$ ipython --no-banner

In [1]: import numpy as np

In [2]: np.set_printoptions(suppress=True, linewidth=100)

In [3]: def rd(a):
   ...:     return np.round(a, 2) + 0
   ...: 

In [4]: A = np.load("m.npy")

In [5]: print(A)
[[-2  0  0]
 [-4  0  0]
 [-1  0 -3]
 [ 3  0  0]
 [-1  0  0]
 [ 0  0  0]
 [ 2  0  0]
 [ 0  0  0]]

In [6]: print(np.abs(np.diag(np.linalg.qr(A)[1])) > 1e-9)
[ True False  True]

In [7]: print(np.allclose(A[:-1].T @ np.linalg.lstsq(A[:-1].T, A[-1])[0], A[-1]))
True

In [8]: print(rd(A @ np.linalg.pinv(A) @ A))
[[-2.  0.  0.]
 [-4.  0.  0.]
 [-1.  0. -3.]
 [ 3.  0.  0.]
 [-1.  0.  0.]
 [ 0.  0.  0.]
 [ 2.  0.  0.]
 [ 0.  0.  0.]]

In [9]: np.linalg.inv(A)
LinAlgError: Last 2 dimensions of the array must be square


In [10]: rk = np.linalg.matrix_rank(A)

In [11]: print(rk)
2

In [12]: ns = np.linalg.svd(A)[2][rk:].T

In [13]: print(np.linalg.matrix_rank(A.T @ A), np.linalg.matrix_rank(A @ A.T))
2 2

In [14]: print(ns[:, 0] / ns[np.abs(ns[:, 0]).round(6).argmax(), 0])
[-0.  1. -0.]

In [15]: print([int(np.linalg.matrix_rank(np.delete(A, i, axis=0))) for i in range(8)])
[2, 2, 1, 2, 2, 2, 2, 2]

In [16]: print(np.allclose(A @ ns, 0))
True

In [17]: print(ns.shape)
(3, 1)

In [18]: print(rd(np.linalg.norm(A, 2) / np.linalg.norm(A)))
0.9

In [19]: K = np.load("w.npy")

In [20]: print(K)
[[ 8  8  6  2 10  2  4  6]
 [ 4  4  3  1  5  1  2  3]
 [ 0  0  0  0  0  0  0  0]]

In [21]: print(np.linalg.cond(K) > 100)
True

In [22]: print(rd(np.linalg.norm(K, 2) / np.linalg.norm(K)))
1.0

In [23]: print(np.argsort(-np.linalg.norm(K, axis=0).round(6), kind="stable")[:3])
[4 0 1]

In [24]: print([round(float(x), 2) for x in np.linalg.svd(K, compute_uv=False)[:3]])
[20.12, 0.0, 0.0]

In [25]: print(np.linalg.matrix_rank(K, rtol=0.1))
1

In [26]: U, sig, VT = np.linalg.svd(A)

In [27]: vecs = VT[:(sig > 1e-8).sum()]

In [28]: rng = np.random.default_rng(492)

In [29]: x0 = A[7] + -2 * A[0] + rng.integers(2) * np.eye(3)[2]

In [30]: print(x0)
[4. 0. 1.]

In [31]: print(rd(np.linalg.norm(x0 - vecs.T @ vecs @ x0)))
0.0

In [32]: print(np.allclose(vecs.T @ vecs @ x0, x0))
True

In [33]: print(np.diag(vecs.T @ vecs))
[1. 0. 1.]
